$ ipython --no-banner

In [1]: import numpy as np

In [2]: np.set_printoptions(precision=3, suppress=True, linewidth=200)

In [3]: arr = np.loadtxt("arr.csv", delimiter=",")

In [4]: print(arr)
[[19.767 29.27  38.869 30.246 30.165 10.978 -0.071 49.116 20.297 39.249  0.703 10.939]
 [18.377 29.654 39.225 30.141 29.094 10.597 -0.175 48.955 18.807 40.555  0.434 10.86 ]
 [19.945 30.722 39.672 31.577 28.416 10.214  1.063 49.909 19.29  38.809 -1.174  9.036]
 [20.79  30.558 39.743 29.855 32.184 11.444 -0.041 49.616 20.124 39.205 -0.482  9.335]
 [20.2   28.749 38.948 29.885 30.011 11.574  0.237 49.45  20.583 42.076 -0.05   9.733]
 [19.811 29.794 39.874 30.838 30.391  8.88  -0.512 49.642 17.734 41.691 -0.442  9.759]
 [20.907 30.099 39.638 32.303 30.877  9.587  1.155 49.991 19.187 39.655 -2.017  9.163]
 [21.874 29.565 40.761 29.192 28.912 11.398 -0.899 49.251 20.321 41.33   0.5    9.258]
 [20.488 30.195 39.049 32.211 28.596 10.387 -0.117 51.293 20.052 41.522  0.965 10.33 ]
 [19.963 28.971 40.212 29.194 28.824 10.325  0.187 50.913 19.001 39.927  1.588  9.516]
 [17.251 30.787 41.025 29.402 28.76  11.075 -1.027 49.264 20.586 39.309  0.679  9.947]
 [22.132 29.381 39.098 29.152 30.002  9.281 -1.021 50.462 19.148 41.553  2.517 10.82 ]
 [19.233 29.596 40.618 29.937 31.103  9.397 -0.503 50.172 18.881 40.908  1.384 11.038]
 [19.945 30.396 38.18  29.695 31.091  9.512 -0.784 49.178 18.622 40.498 -0.104 10.268]
 [21.426 27.846 40.345 28.559 28.913 10.481  0.571 50.302 21.597 40.115 -0.807 11.585]]

In [5]: x = np.array([9, -8, 5, 0, -9, -6, -9, 4, 5, 9, -4, -7])

In [6]: rhs = arr @ x

In [7]: np.round(np.linalg.lstsq(arr, rhs)[0], 3) + 0
Out[7]: array([ 9., -8.,  5.,  0., -9., -6., -9.,  4.,  5.,  9., -4., -7.])

In [8]: np.round(np.linalg.solve(arr.T @ arr, arr.T @ rhs), 3) + 0
Out[8]: array([ 9., -8.,  5.,  0., -9., -6., -9.,  4.,  5.,  9., -4., -7.])

In [9]: rng = np.random.default_rng(49)

In [10]: rhs = rhs + 0.05 * rng.normal(size=15)

In [11]: print(rhs)
[373.208 377.596 392.317 371.846 416.346 413.043 396.443 447.337 422.4   410.85  379.455 428.871 388.222 380.301 435.955]

In [12]: coef, *_ = np.linalg.lstsq(arr, rhs)

In [13]: [round(float(np.linalg.norm(np.linalg.solve(arr.T @ arr + lam * np.eye(12), arr.T @ rhs))), 2) for lam in (0, 1, 10, 100)]
Out[13]: [23.5, 19.54, 12.94, 5.33]

In [14]: round(np.linalg.norm(rhs - arr @ coef), 3)
Out[14]: np.float64(0.063)

In [15]: coef.round()
Out[15]: array([ 9., -8.,  5., -0., -9., -6., -9.,  4.,  5.,  9., -4., -7.])
